$ python -q
>>> import numpy as np
>>> from numpy import linalg as LA
>>> np.set_printoptions(precision=2, suppress=True, linewidth=120, sign=" ")
>>> def rd(a):
...     return np.round(a, 2) + 0
... 
>>> X = np.array([[0, 0, 0, 0],
...     [2, 0, 0, 0],
...     [0, 1, 0, 0],
...     [0, 0, 0, 1],
...     [0, 0, 0, 0],
...     [2, 0, 2, 0],
...     [2, 0, 0, 2],
...     [0, 0, 0, 0],
...     [0, 1, 0, 0],
...     [0, 0, 0, 3],
...     [3, 0, 0, 2]])
>>> rng = np.random.default_rng(686)
>>> B = X + rng.integers(-2, 3, (11, 2)) @ rng.integers(-2, 3, (2, 4))
>>> print(B)
[[-2  4 -2  4]
 [ 0  4 -2  4]
 [ 1 -1  1 -2]
 [ 6 -2  0 -7]
 [ 4 -3  1 -6]
 [ 6  2  0 -4]
 [ 7  0 -1 -4]
 [ 0 -5  3 -2]
 [ 2  2 -1 -2]
 [-5  0  1  9]
 [ 8  0 -1 -4]]
>>> print(np.abs(B - X).sum(axis=1))
[ 12  12   6  16  14  12  12  10   6  12  12]
>>> print(LA.matrix_rank(B - X, tol=1e-8))
2
>>> print(B - X)
[[-2  4 -2  4]
 [-2  4 -2  4]
 [ 1 -2  1 -2]
 [ 6 -2  0 -8]
 [ 4 -3  1 -6]
 [ 4  2 -2 -4]
 [ 5  0 -1 -6]
 [ 0 -5  3 -2]
 [ 2  1 -1 -2]
 [-5  0  1  6]
 [ 5  0 -1 -6]]
>>> M = np.load("m.npy")
>>> print(M)
[[-2.  1.  1.  1.  1.  1.  1.  1.  1.  1.  1.]
 [ 1. -2.  1.  1.  1.  1.  1.  1.  1.  1.  1.]
 [ 1.  1. -2.  1.  1.  1.  1.  1.  1.  1.  1.]
 [ 1.  1.  1. -2.  1.  1.  1.  1.  1.  1.  1.]
 [ 1.  1.  1.  1. -2.  1.  1.  1.  1.  1.  1.]
 [ 1.  1.  1.  1.  1. -2.  1.  1.  1.  1.  1.]
 [ 1.  1.  1.  1.  1.  1. -2.  1.  1.  1.  1.]
 [ 1.  1.  1.  1.  1.  1.  1. -2.  1.  1.  1.]
 [ 1.  1.  1.  1.  1.  1.  1.  1. -2.  1.  1.]
 [ 1.  1.  1.  1.  1.  1.  1.  1.  1. -2.  1.]
 [ 1.  1.  1.  1.  1.  1.  1.  1.  1.  1. -2.]]
>>> # equal to its transpose
>>> idx = rng.permutation(11)
>>> B = M[:, idx] * rng.choice([-1, 1], 11)
>>> print(B)
[[ 2. -1.  1. -1.  1.  1. -1. -1. -1.  1. -1.]
 [-1. -1.  1. -1.  1. -2. -1. -1. -1.  1. -1.]
 [-1. -1.  1. -1.  1.  1.  2. -1. -1.  1. -1.]
 [-1. -1.  1. -1.  1.  1. -1. -1. -1.  1.  2.]
 [-1. -1.  1.  2.  1.  1. -1. -1. -1.  1. -1.]
 [-1. -1.  1. -1.  1.  1. -1. -1.  2.  1. -1.]
 [-1.  2.  1. -1.  1.  1. -1. -1. -1.  1. -1.]
 [-1. -1.  1. -1.  1.  1. -1. -1. -1. -2. -1.]
 [-1. -1. -2. -1.  1.  1. -1. -1. -1.  1. -1.]
 [-1. -1.  1. -1.  1.  1. -1.  2. -1.  1. -1.]
 [-1. -1.  1. -1. -2.  1. -1. -1. -1.  1. -1.]]
>>> left, _, Vt = LA.svd(M.T @ B)
>>> print(rd(LA.lstsq(M, B)[0]))
[[-1.  0.  0.  0.  0.  0.  0.  0.  0.  0.  0.]
 [ 0.  0.  0.  0.  0.  1.  0.  0.  0.  0.  0.]
 [ 0.  0.  0.  0.  0.  0. -1.  0.  0.  0.  0.]
 [ 0.  0.  0.  0.  0.  0.  0.  0.  0.  0. -1.]
 [ 0.  0.  0. -1.  0.  0.  0.  0.  0.  0.  0.]
 [ 0.  0.  0.  0.  0.  0.  0.  0. -1.  0.  0.]
 [ 0. -1.  0.  0.  0.  0.  0.  0.  0.  0.  0.]
 [ 0.  0.  0.  0.  0.  0.  0.  0.  0.  1.  0.]
 [ 0.  0.  1.  0.  0.  0.  0.  0.  0.  0.  0.]
 [ 0.  0.  0.  0.  0.  0.  0. -1.  0.  0.  0.]
 [ 0.  0.  0.  0.  1.  0.  0.  0.  0.  0.  0.]]
>>> print(rd(left @ Vt))
[[-1.  0.  0.  0.  0.  0.  0.  0.  0.  0.  0.]
 [ 0.  0.  0.  0.  0.  1.  0.  0.  0.  0.  0.]
 [ 0.  0.  0.  0.  0.  0. -1.  0.  0.  0.  0.]
 [ 0.  0.  0.  0.  0.  0.  0.  0.  0.  0. -1.]
 [ 0.  0.  0. -1.  0.  0.  0.  0.  0.  0.  0.]
 [ 0.  0.  0.  0.  0.  0.  0.  0. -1.  0.  0.]
 [ 0. -1.  0.  0.  0.  0.  0.  0.  0.  0.  0.]
 [ 0.  0.  0.  0.  0.  0.  0.  0.  0.  1.  0.]
 [ 0.  0.  1.  0.  0.  0.  0.  0.  0.  0.  0.]
 [ 0.  0.  0.  0.  0.  0.  0. -1.  0.  0.  0.]
 [ 0.  0.  0.  0.  1.  0.  0.  0.  0.  0.  0.]]
>>> print(idx)
[  0   6   8   4  10   1   2   9   5   7   3]
